$ ipython --no-banner

In [1]: import numpy as np

In [2]: import numpy.linalg as la

In [3]: np.set_printoptions(suppress=True, linewidth=100)

In [4]: rd = lambda a: np.round(a, 1) + 0

In [5]: A = np.load("w.npy")

In [6]: A
Out[6]: 
array([[4, 5, 2, 3, 0, 2, 2],
       [2, 4, 5, 2, 3, 0, 2],
       [2, 2, 4, 5, 2, 3, 0],
       [0, 2, 2, 4, 5, 2, 3],
       [3, 0, 2, 2, 4, 5, 2],
       [2, 3, 0, 2, 2, 4, 5],
       [5, 2, 3, 0, 2, 2, 4]])

In [7]: M2 = A / np.sqrt((A ** 2).mean(axis=1, keepdims=True))

In [8]: print(rd(la.norm(M2, axis=1)))
[2.6 2.6 2.6 2.6 2.6 2.6 2.6]

In [9]: la.matrix_rank(M2) == la.matrix_rank(A)
Out[9]: np.True_

In [10]: print(la.matrix_rank(A - A.mean(axis=1, keepdims=True)))
6

In [11]: rd(M2[1])
Out[11]: array([0.7, 1.3, 1.7, 0.7, 1. , 0. , 0.7])

In [12]: np.allclose(A, A.T)
Out[12]: False

In [13]: rd(np.sort(np.abs(la.eigvals(A))))
Out[13]: array([ 0.9,  0.9,  4.3,  4.3,  6. ,  6. , 18. ])

In [14]: assert A == A.T
---------------------------------------------------------------------------
ValueError                                Traceback (most recent call last)
Cell In[14], line 1
----> 1 assert A == A.T

ValueError: The truth value of an array with more than one element is ambiguous. Use a.any() or a.all()

In [15]: np.allclose(A @ A.T, A.T @ A)
Out[15]: True

In [16]: rd(la.det(A))
Out[16]: np.float64(9846.0)

In [17]: mat = np.loadtxt("m.csv", delimiter=",")

In [18]: print(mat)
[[0. 0. 0. 0. 0. 0. 0. 0. 0. 0.]
 [0. 0. 0. 0. 0. 0. 0. 0. 0. 1.]
 [0. 0. 0. 0. 1. 0. 0. 0. 0. 0.]
 [0. 0. 0. 0. 0. 0. 0. 1. 1. 0.]
 [0. 0. 1. 0. 0. 0. 0. 0. 0. 0.]
 [0. 0. 0. 0. 0. 0. 1. 0. 0. 0.]
 [0. 0. 0. 0. 0. 1. 0. 0. 0. 1.]
 [0. 0. 0. 1. 0. 0. 0. 0. 0. 0.]
 [0. 0. 0. 1. 0. 0. 0. 0. 0. 0.]
 [0. 1. 0. 0. 0. 0. 1. 0. 0. 0.]]

In [19]: left, sigma, VT = la.svd(mat)

In [20]: V = VT[:(sigma > 1e-8).sum()]

In [21]: rng = np.random.default_rng(338153)

In [22]: x0 = mat[6] + 5 * mat[1] + rng.integers(2) * np.eye(10)[2]

In [23]: x0
Out[23]: array([0., 0., 0., 0., 0., 1., 0., 0., 0., 6.])

In [24]: print(np.allclose(V.T @ V @ x0, x0))
True

In [25]: rd(la.norm(x0 - V.T @ V @ x0))
Out[25]: np.float64(0.0)

In [26]: rd(V.T @ V)
Out[26]: 
array([[0. , 0. , 0. , 0. , 0. , 0. , 0. , 0. , 0. , 0. ],
       [0. , 1. , 0. , 0. , 0. , 0. , 0. , 0. , 0. , 0. ],
       [0. , 0. , 1. , 0. , 0. , 0. , 0. , 0. , 0. , 0. ],
       [0. , 0. , 0. , 1. , 0. , 0. , 0. , 0. , 0. , 0. ],
       [0. , 0. , 0. , 0. , 1. , 0. , 0. , 0. , 0. , 0. ],
       [0. , 0. , 0. , 0. , 0. , 1. , 0. , 0. , 0. , 0. ],
       [0. , 0. , 0. , 0. , 0. , 0. , 1. , 0. , 0. , 0. ],
       [0. , 0. , 0. , 0. , 0. , 0. , 0. , 0.5, 0.5, 0. ],
       [0. , 0. , 0. , 0. , 0. , 0. , 0. , 0.5, 0.5, 0. ],
       [0. , 0. , 0. , 0. , 0. , 0. , 0. , 0. , 0. , 1. ]])

In [27]: la.matrix_rank(np.vstack([mat, x0]))
Out[27]: np.int64(8)

In [28]: rd(np.diag(V.T @ V))
Out[28]: array([0. , 1. , 1. , 1. , 1. , 1. , 1. , 0.5, 0.5, 1. ])

In [29]: np.allclose(mat, mat.T)
Out[29]: True

In [30]: mat @ mat
Out[30]: 
array([[0., 0., 0., 0., 0., 0., 0., 0., 0., 0.],
       [0., 1., 0., 0., 0., 0., 1., 0., 0., 0.],
       [0., 0., 1., 0., 0., 0., 0., 0., 0., 0.],
       [0., 0., 0., 2., 0., 0., 0., 0., 0., 0.],
       [0., 0., 0., 0., 1., 0., 0., 0., 0., 0.],
       [0., 0., 0., 0., 0., 1., 0., 0., 0., 1.],
       [0., 1., 0., 0., 0., 0., 2., 0., 0., 0.],
       [0., 0., 0., 0., 0., 0., 0., 1., 1., 0.],
       [0., 0., 0., 0., 0., 0., 0., 1., 1., 0.],
       [0., 0., 0., 0., 0., 1., 0., 0., 0., 2.]])

In [31]: rd(la.det(mat))
Out[31]: np.float64(0.0)

In [32]: rd(np.abs(la.eigvals(mat)).max())
Out[32]: np.float64(1.6)

In [33]: M = np.load("layer13.npy")

In [34]: M
Out[34]: 
array([[  1,   0,  -2,   4,  -2,  -5],
       [ -2,   3,   4,  -8,  -2,  -4],
       [ -4,   2,   0, -16,   3,  -2],
       [ -5,  -2,   5, -20,   3,  -2],
       [ -5,   5,   4, -20,   5,   1],
       [  2,  -3,  -2,   8,  -3,   2],
       [  3,  -4,  -4,  12,   0,  -5],
       [  4,  -2,  -4,  16,  -5,  -3],
       [  3,  -2,  -2,  12,  -2,   0],
       [  2,   2,  -3,   8,   5,  -1],
       [ -1,   3,  -4,  -4,  -5,   2],
       [  0,  -1,   3,   0,   4,  -5]])

In [35]: cen = M - M.mean(axis=0)

In [36]: left, sigma, VT = la.svd(cen, full_matrices=False)

In [37]: rd((sigma ** 2).sum() ** 2 / (sigma ** 4).sum())
Out[37]: np.float64(1.3)

In [38]: print(rd(VT[0] * np.sign(VT[0, np.abs(VT[0]).argmax()])))
[ 0.2 -0.1 -0.2  0.9 -0.1  0. ]

In [39]: rd(cen.mean(axis=0))
Out[39]: array([0., 0., 0., 0., 0., 0.])

In [40]: np.abs(left[:, 0]).argmax()
Out[40]: np.int64(4)

In [41]: la.matrix_rank(cen)
Out[41]: np.int64(5)

In [42]: print(rd(sigma))
[45.7 11.7  9.   6.8  5.7  0. ]

In [43]: (np.sign(left[:, 0]) == np.sign(left[0, 0])).astype(int)
Out[43]: array([1, 0, 0, 0, 0, 1, 1, 1, 1, 1, 0, 0])

In [44]: np.searchsorted(np.cumsum(sigma ** 2) / (sigma ** 2).sum(), 0.9) + 1
Out[44]: np.int64(2)

In [45]: W2 = M[[2, 0]].astype(float)

In [46]: for _ in range(3):
    ...:     lab = la.norm(M[:, None] - W2, axis=-1).argmin(axis=1)
    ...:     W2 = np.array([M[lab == j].mean(axis=0) for j in range(2)])
    ...: 

In [47]: print(lab)
[1 0 0 0 0 1 1 1 1 1 1 1]

In [48]: rd(W2)
Out[48]: 
array([[ -4. ,   2. ,   3.2, -16. ,   2.2,  -1.8],
       [  1.8,  -0.9,  -2.2,   7. ,  -1. ,  -1.9]])

In [49]: np.abs(W2[1] - W2[0]).argmax()
Out[49]: np.int64(3)

In [50]: x0 = np.array([2, 1, 0, 1, 2, 1])

In [51]: a = np.maximum(W2 @ x0, 0)

In [52]: rd(W2.T @ a)
Out[52]: array([ 10.1,  -5. , -12.9,  40.2,  -5.8, -10.8])

In [53]: print(np.flatnonzero(a > 1e-9))
[1]

In [54]: rd(np.tanh(W2 @ x0))
Out[54]: array([-1.,  1.])

In [55]: rd(W2 * (a > 1e-9)[:, None])
Out[55]: 
array([[ 0. ,  0. ,  0. ,  0. ,  0. ,  0. ],
       [ 1.8, -0.9, -2.2,  7. , -1. , -1.9]])

In [56]: rd(np.maximum(W2 @ (3 * x0), 0))
Out[56]: array([ 0. , 17.2])

In [57]: left, sigma, VT = la.svd(M)

In [58]: print(rd(sigma))
[45.8 12.1  9.7  7.9  6.1  0. ]

In [59]: M2 = left[:, :5] @ np.diag(sigma[:5]) @ VT[:5]

In [60]: print(rd(la.norm(M - M2) / la.norm(M)))
0.0

In [61]: print(la.matrix_rank(M, rtol=0.05))
5

In [62]: arr = np.load("x.npy")

In [63]: arr
Out[63]: 
array([[-8,  3,  7,  5,  1],
       [-9,  6, -3,  9, -8],
       [ 4, -7, -5, -2,  0],
       [ 5, -1,  3, -3,  3],
       [ 7, -7, -3,  2,  3],
       [ 5,  3,  2,  5,  9],
       [-2, -2, -6,  1,  6],
       [-5, -1, -4,  5,  1],
       [-8,  3,  9,  3,  4]])

In [64]: theta = np.radians(180)

In [65]: r_ = np.eye(5)

In [66]: r_[3, 3] = r_[2, 2] = np.cos(theta)

In [67]: r_[3, 2], r_[2, 3] = -np.sin(theta), np.sin(theta)

In [68]: print(rd(r_))
[[ 1.  0.  0.  0.  0.]
 [ 0.  1.  0.  0.  0.]
 [ 0.  0. -1.  0.  0.]
 [ 0.  0.  0. -1.  0.]
 [ 0.  0.  0.  0.  1.]]

In [69]: M2 = arr @ r_.T

In [70]: np.abs(M2 - arr).max(axis=0)
Out[70]: array([ 0.,  0., 18., 18.,  0.])

In [71]: print(rd(M2))
[[-8.  3. -7. -5.  1.]
 [-9.  6.  3. -9. -8.]
 [ 4. -7.  5.  2.  0.]
 [ 5. -1. -3.  3.  3.]
 [ 7. -7.  3. -2.  3.]
 [ 5.  3. -2. -5.  9.]
 [-2. -2.  6. -1.  6.]
 [-5. -1.  4. -5.  1.]
 [-8.  3. -9. -3.  4.]]

In [72]: rd(la.svd(arr, compute_uv=False)), rd(la.svd(M2, compute_uv=False))
Out[72]: (array([24.4, 16.7, 13.2,  8.4,  6.2]), array([24.4, 16.7, 13.2,  8.4,  6.2]))

In [73]: proj = arr @ la.solve(arr.T @ arr, arr.T)

In [74]: np.allclose(proj @ proj, proj)
Out[74]: True

In [75]: la.matrix_rank(np.eye(9) - proj)
Out[75]: np.int64(4)

In [76]: print(rd(la.eigvalsh(proj)))
[0. 0. 0. 0. 1. 1. 1. 1. 1.]

In [77]: data = np.eye(6, dtype=int)[rng.permutation(6)] * np.array([-8, 9, -1, 1, 8, 4])

In [78]: data
Out[78]: 
array([[ 0,  0, -1,  0,  0,  0],
       [ 0,  0,  0,  1,  0,  0],
       [ 0,  0,  0,  0,  8,  0],
       [-8,  0,  0,  0,  0,  0],
       [ 0,  0,  0,  0,  0,  4],
       [ 0,  9,  0,  0,  0,  0]])

In [79]: data[:, 3] @ data[:, 0]
Out[79]: np.int64(0)

In [80]: E = np.load("mat.npy")

In [81]: print(E)
[[ 2.3  1.  -2.   0.   2.  -2.   0.   0.   2. ]
 [ 2.  -1.7  2.  -1.   2.   1.  -1.   2.  -2. ]
 [ 0.   1.   0.3  0.   1.  -2.  -1.   1.  -2. ]
 [-1.   0.  -1.   1.3 -1.   2.   1.   1.   1. ]
 [ 0.   0.  -1.  -1.  -1.7  0.   0.   2.   1. ]
 [-1.   0.  -1.   2.   2.   0.3 -1.  -2.  -1. ]
 [-2.   1.  -1.   1.  -1.   0.   2.3 -2.   0. ]
 [-1.  -2.  -2.  -2.  -2.   0.   0.  -0.7  2. ]
 [ 2.   1.  -2.   0.   2.  -2.   0.   0.   2.3]]

In [82]: lab = rng.permutation(9)

In [83]: print(lab)
[0 4 3 2 5 8 1 6 7]

In [84]: M2 = E[lab][:, lab]

In [85]: M2
Out[85]: 
array([[ 2.3,  2. ,  0. , -2. , -2. ,  2. ,  1. ,  0. ,  0. ],
       [ 0. , -1.7, -1. , -1. ,  0. ,  1. ,  0. ,  0. ,  2. ],
       [-1. , -1. ,  1.3, -1. ,  2. ,  1. ,  0. ,  1. ,  1. ],
       [ 0. ,  1. ,  0. ,  0.3, -2. , -2. ,  1. , -1. ,  1. ],
       [-1. ,  2. ,  2. , -1. ,  0.3, -1. ,  0. , -1. , -2. ],
       [ 2. ,  2. ,  0. , -2. , -2. ,  2.3,  1. ,  0. ,  0. ],
       [ 2. ,  2. , -1. ,  2. ,  1. , -2. , -1.7, -1. ,  2. ],
       [-2. , -1. ,  1. , -1. ,  0. ,  0. ,  1. ,  2.3, -2. ],
       [-1. , -2. , -2. , -2. ,  0. ,  2. , -2. ,  0. , -0.7]])

In [86]: np.allclose(M2, E)
Out[86]: False

In [87]: rd(la.det(M2)), rd(la.det(E[lab]))
Out[87]: (np.float64(355.1), np.float64(355.1))

In [88]: rd(np.trace(M2))
Out[88]: np.float64(4.7)

In [89]: r0 = np.array([1, -3, 0])

In [90]: rd(np.array([np.convolve(row, r0, "same") for row in E]))
Out[90]: 
array([[-5.9, -5. ,  6. ,  2. , -8. ,  6. ,  0. ,  2. , -6. ],
       [-7.7,  7.1, -7. ,  5. , -5. , -4. ,  5. , -8. ,  6. ],
       [ 1. , -2.7, -0.9,  1. , -5. ,  5. ,  4. , -5. ,  6. ],
       [ 3. , -1. ,  4.3, -4.9,  5. , -5. , -2. , -2. , -3. ],
       [ 0. , -1. ,  2. ,  1.3,  5.1,  0. ,  2. , -5. , -3. ],
       [ 3. , -1. ,  5. , -4. , -5.7, -1.9,  1. ,  5. ,  3. ],
       [ 7. , -4. ,  4. , -4. ,  3. ,  2.3, -8.9,  6. ,  0. ],
       [ 1. ,  4. ,  4. ,  4. ,  6. ,  0. , -0.7,  4.1, -6. ],
       [-5. , -5. ,  6. ,  2. , -8. ,  6. ,  0. ,  2.3, -6.9]])

In [91]: rd(np.polyval(r0, E[8]))
Out[91]: array([-2. , -2. , 10. ,  0. , -2. , 10. ,  0. ,  0. , -1.6])

In [92]: M2 = np.array([[1, 1, 0],
    ...:     [1, 1, 3],
    ...:     [0, 4, 0],
    ...:     [1, 0, 8],
    ...:     [5, 3, 6],
    ...:     [8, 2, 5],
    ...:     [9, 7, 0],
    ...:     [0, 2, 2],
    ...:     [8, 0, 0]])

In [93]: la.matrix_rank(E @ M2)
Out[93]: np.int64(3)

In [94]: rd(np.einsum("ij,ij->i", E, E))
Out[94]: array([22.3, 25.9, 12.1, 11.7,  9.9, 16.1, 17.3, 21.5, 22.3])

In [95]: la.matrix_rank(np.vstack([E, M2.T]))
Out[95]: np.int64(9)

In [96]: np.vstack([E, M2.T]).shape
Out[96]: (12, 9)

In [97]: rd(np.einsum("ij->j", E))
Out[97]: array([ 1.3,  0.3, -7.7,  0.3,  3.3, -2.7,  0.3,  1.3,  3.3])

In [98]: w1 = np.array([[-2, 0, 1, -2, -2],
    ...:     [1, -2, 2, 0, -1],
    ...:     [0, 0, -2, 0, 2],
    ...:     [-1, -2, -1, 2, -1],
    ...:     [-1, -2, 1, 2, 0],
    ...:     [0, 1, -1, 2, 2],
    ...:     [-1, 0, -1, -2, 2],
    ...:     [-2, -2, -1, 0, 2],
    ...:     [1, 2, 0, 0, 2]])

In [99]: beta = np.array([-2, -2, 0, 1, -2])

In [100]: act = np.maximum(E @ w1 + beta, 0)

In [101]: (act > 0).astype(int)
Out[101]: 
array([[0, 0, 1, 0, 0],
       [0, 0, 0, 1, 1],
       [0, 0, 1, 1, 0],
       [0, 0, 0, 1, 1],
       [0, 1, 0, 0, 1],
       [0, 0, 1, 1, 0],
       [1, 0, 0, 1, 0],
       [1, 1, 0, 0, 1],
       [0, 0, 1, 0, 0]])

In [102]: rd((act > 0).mean(axis=0))
Out[102]: array([0.2, 0.2, 0.4, 0.6, 0.4])

In [103]: W2 = np.array([[-1, -1, -3], [3, -2, -2], [-3, 2, 3], [0, 3, -3], [0, -2, 3]])

In [104]: (act @ W2).round(6).argmax(axis=1)
Out[104]: array([2, 1, 1, 1, 2, 1, 1, 0, 2])

In [105]: w1 @ W2
Out[105]: 
array([[ -1,   2,   9],
       [-13,   9,   4],
       [  6,  -8,   0],
       [ -2,  11,  -5],
       [ -8,  13,   4],
       [  6,  -2,  -5],
       [  4, -11,  12],
       [ -1,   0,  13],
       [  5,  -9,  -1]])

In [106]: W2 = np.array([[0.8, -0.1, -2.2, 1.6, -0.9, 1.0, 1.6, -1.4, -0.5, 1.3, -1.1],
     ...:     [1.8, 1.3, 0.2, 0.7, -1.1, -0.6, -1.1, -0.9, -0.6, -0.6, 1.6],
     ...:     [-0.4, -0.4, 0.7, 0.1, -0.6, 0.9, 0.3, 0.9, 0.3, -0.9, -0.8],
     ...:     [0.1, 1.7, -0.2, 2.1, 0.5, 1.3, -0.2, -1.2, 0.3, 0.5, 1.1]])

In [107]: K = np.array([[5, 3, 3, 5],
     ...:     [1, 5, 1, 4],
     ...:     [3, 2, 5, 0],
     ...:     [2, 3, 1, 5],
     ...:     [2, 3, 0, 5],
     ...:     [3, 0, 5, 5],
     ...:     [3, 0, 3, 4],
     ...:     [4, 4, 4, 2],
     ...:     [3, 4, 0, 4],
     ...:     [4, 1, 4, 1],
     ...:     [5, 5, 5, 2],
     ...:     [1, 2, 0, 3],
     ...:     [1, 0, 0, 1],
     ...:     [1, 0, 5, 1]]) @ W2 + 0.1 * rng.normal(size=(14, 11))

In [108]: print(rd(K))
[[  8.7  10.6  -9.1  21.1  -7.2  12.3   4.5 -13.2  -1.9   4.4   2.4]
 [  9.8  12.7  -1.3  13.7  -5.2   4.2  -4.4 -10.   -2.1  -0.6  10.5]
 [  4.    0.4  -2.7   6.7  -7.9   6.5   4.2  -1.4  -1.3  -1.8  -3.9]
 [  7.1  11.9  -4.3  15.8  -3.2   7.6  -0.8 -10.6  -1.    2.4   7.3]
 [  7.4  12.2  -4.9  16.   -2.6   6.6  -1.2 -11.6  -1.3   3.5   8.1]
 [  0.9   6.1  -4.1  15.7  -3.3  14.2   5.4  -5.6   1.6   1.9  -1.8]
 [  1.6   5.3  -5.3  13.4  -2.3  10.9   4.8  -6.2   0.7   3.2  -1.3]
 [  9.    6.7  -5.5  14.   -9.4   7.7   2.9  -8.1  -2.7   0.2   1.1]
 [ 10.   11.7  -6.7  15.9  -5.3   6.   -0.6 -12.7  -2.8   3.4   7.5]
 [  3.5   0.9  -6.1   9.6  -6.7   8.2   6.4  -3.9  -1.2   1.3  -4.7]
 [ 11.3   7.4  -6.7  16.1 -12.1   9.1   3.8  -9.3  -3.4   0.    0.6]
 [  4.5   7.5  -2.4   9.2  -1.5   3.6  -1.3  -6.7  -0.7   1.4   5.5]
 [  1.1   1.6  -2.4   3.7  -0.4   2.4   1.3  -2.4  -0.3   1.8  -0.2]
 [ -1.1  -0.3   1.    4.1  -3.5   6.8   2.9   1.9   1.4  -2.5  -4. ]]

In [109]: rd(la.norm(K, 2))
Out[109]: np.float64(80.8)

In [110]: rd(la.norm(K, axis=0))
Out[110]: array([25.3, 30.5, 18.7, 50.3, 22.2, 30.7, 13.7, 31.2,  6.8,  8.9, 19.5])

In [111]: print(rd(K[12] @ K[6]))
126.4

In [112]: la.norm(K, axis=1).argmax()
Out[112]: np.int64(0)
